% python3 -q
>>> import numpy as np
>>> np.set_printoptions(precision=2, suppress=True, linewidth=100, sign=" ")
>>> W0 = np.load("mat.npy")
>>> print(W0)
[[ 2.05  2.9  -2.92 -0.9  -2.98  3.04 -1.07  1.04]
 [ 8.06  2.08 -1.03  5.06 -7.05  6.96  1.89  8.03]
 [ 5.05  0.99 -1.01  0.04 -1.99  5.05  1.06  4.07]
 [ 7.91  3.05  3.11  7.   -7.02 12.89 -0.99 10.93]
 [ 3.01 -1.07  6.03  3.04  1.01  7.97 -0.96  6.06]
 [ 1.07  3.98  5.02  3.95 -3.04 12.11 -6.    5.98]
 [ 2.97 -3.06  5.06  0.06  4.06  5.01  0.92  4.02]
 [ 4.91  1.95  3.06  2.01 -2.06 11.06 -1.84  6.97]
 [ 0.01 -1.02  2.94 -1.07  3.    3.09 -1.02  1.06]
 [ 2.05  3.08 -2.96 -1.02 -3.01  3.01 -1.    1.04]]
>>> print(np.linalg.matrix_rank(W0, rtol=0.1))
4
>>> mat = np.load("run3.npy")
>>> print(mat)
[[ 0 -2  8  0  0  4  6  1 -4 -2 -5 -4]
 [ 2  0  0  7 -4 -3  0  0  4  3 -4 -1]
 [-8  0  0  1 -4 -3 -2 -4 -6  1 -2 -3]
 [ 0 -7 -1  0 -4  1  6 -2  5 -3  1 -2]
 [ 0  4  4  4  0  0  4 -1  3  1 -4  6]
 [-4  3  3 -1  0  0  2 -2 -4  4  3 -8]
 [-6  0  2 -6 -4 -2  0  4  5  7 -1 -2]
 [-1  0  4  2  1  2 -4  0  5  1  8  4]
 [ 4 -4  6 -5 -3  4 -5 -5  0  3  3  3]
 [ 2 -3 -1  3 -1 -4 -7 -1 -3  0  3  7]
 [ 5  4  2 -1  4 -3  1 -8 -3 -3  0 -4]
 [ 4  1  3  2 -6  8  2 -4 -3 -7  4  0]]
>>> # antisymmetric, zero diagonal
>>> rng = np.random.default_rng(22)
>>> labels = rng.permutation(12)
>>> other = mat[:, labels] * rng.choice([-1, 1], 12)
>>> print(other)
[[ 4  0 -2 -6 -4 -1  5 -8 -2  0  0 -4]
 [-3 -7  0  0  4  0  4  0  3 -2 -4 -1]
 [-3 -1  0  2 -6  4  2  0  1  8 -4 -3]
 [ 1  0 -7 -6  5  2 -1  1 -3  0 -4 -2]
 [ 0 -4  4 -4  3  1  4 -4  1  0  0  6]
 [ 0  1  3 -2 -4  2 -3 -3  4  4  0 -8]
 [-2  6  0  0  5 -4  1 -2  7  6 -4 -2]
 [ 2 -2  0  4  5  0 -8 -4  1  1  1  4]
 [ 4  5 -4  5  0  5 -3 -6  3 -4 -3  3]
 [-4 -3 -3  7 -3  1 -3  1  0 -2 -1  7]
 [-3  1  4 -1 -3  8  0 -2 -3 -5  4 -4]
 [ 8 -2  1 -2 -3  4 -4 -3 -7 -4 -6  0]]
>>> Uu, _, Vh = np.linalg.svd(mat.T @ other)
>>> print(labels)
[  5   3   1   6   8   7  10   2   9   0   4  11]
>>> print(np.round(np.linalg.lstsq(mat, other)[0], 2) + 0)
[[ 0.  0.  0.  0.  0.  0.  0.  0.  0. -1.  0.  0.]
 [ 0.  0.  1.  0.  0.  0.  0.  0.  0.  0.  0.  0.]
 [ 0.  0.  0.  0.  0.  0.  0. -1.  0.  0.  0.  0.]
 [ 0. -1.  0.  0.  0.  0.  0.  0.  0.  0.  0.  0.]
 [ 0.  0.  0.  0.  0.  0.  0.  0.  0.  0.  1.  0.]
 [ 1.  0.  0.  0.  0.  0.  0.  0.  0.  0.  0.  0.]
 [ 0.  0.  0. -1.  0.  0.  0.  0.  0.  0.  0.  0.]
 [ 0.  0.  0.  0.  0. -1.  0.  0.  0.  0.  0.  0.]
 [ 0.  0.  0.  0.  1.  0.  0.  0.  0.  0.  0.  0.]
 [ 0.  0.  0.  0.  0.  0.  0.  0.  1.  0.  0.  0.]
 [ 0.  0.  0.  0.  0.  0. -1.  0.  0.  0.  0.  0.]
 [ 0.  0.  0.  0.  0.  0.  0.  0.  0.  0.  0.  1.]]
>>> labels = rng.permutation(12)
>>> print(labels)
[  3   8   2   5   0   4   9   7   1  11  10   6]
>>> other = mat[labels][:, labels]
>>> print(np.trace(other))
0
>>> print(other)
[[ 0  5 -1  1  0 -4 -3 -2 -7 -2  1  6]
 [-5  0  6  4  4 -3  3 -5 -4  3  3 -5]
 [ 1 -6  0 -3 -8 -4  1 -4  0 -3 -2 -2]
 [-1 -4  3  0 -4  0  4 -2  3 -8  3  2]
 [ 0 -4  8  4  0  0 -2  1 -2 -4 -5  6]
 [ 4  3  4  0  0  0  1 -1  4  6 -4  4]
 [ 3 -3 -1 -4  2 -1  0 -1 -3  7  3 -7]
 [ 2  5  4  2 -1  1  1  0  0  4  8 -4]
 [ 7  4  0 -3  2 -4  3  0  0 -1 -4  0]
 [ 2 -3  3  8  4 -6 -7 -4  1  0  4  2]
 [-1 -3  2 -3  5  4 -3 -8  4 -4  0  1]
 [-6  5  2 -2 -6 -4  7  4  0 -2 -1  0]]
>>> w1 = np.array([[3, 2, -3, -3, 0],
...     [1, 3, 0, 1, 0],
...     [-3, -1, 1, 3, -2],
...     [-2, -1, -1, 3, 0],
...     [3, 0, -1, 1, 3],
...     [-1, -3, -3, -2, -3],
...     [0, 1, 3, 3, 2],
...     [3, 2, 3, 0, -1],
...     [-3, 3, 2, 2, 0],
...     [0, -2, 3, 1, -1],
...     [3, 3, -3, -2, 1],
...     [0, 1, -1, 3, -1]])
>>> c = np.array([0, -3, 0, 0, -3])
>>> H = np.maximum(mat @ w1 + c, 0)
>>> print(H)
[[  0   0  22  20   0]
 [  0   0  30  33   0]
 [  0   0  18   7   0]
 [  0   0  12   1   4]
 [  0   4  24  73   0]
 [  0   0  19   0   4]
 [  0   0  84  19   0]
 [  0  20   0  13   0]
 [  0   0   0   0   0]
 [ 16   0   0   0   0]
 [ 15   5   0   0  31]
 [  0   0   0   0   0]]
>>> W2 = np.array([[0, 2], [2, 0], [2, 2], [2, 0], [2, 3]])
>>> print(H @ W2)
[[  84   44]
 [ 126   60]
 [  50   36]
 [  34   36]
 [ 202   48]
 [  46   50]
 [ 206  168]
 [  66    0]
 [   0    0]
 [   0   32]
 [  72  123]
 [   0    0]]
>>> print(w1 @ W2)
[[ -8   0]
 [  8   2]
 [  2 -10]
 [  2  -6]
 [  6  13]
 [-22 -17]
 [ 18  12]
 [  8   9]
 [ 14  -2]
 [  2   3]
 [ -2   3]
 [  4  -5]]
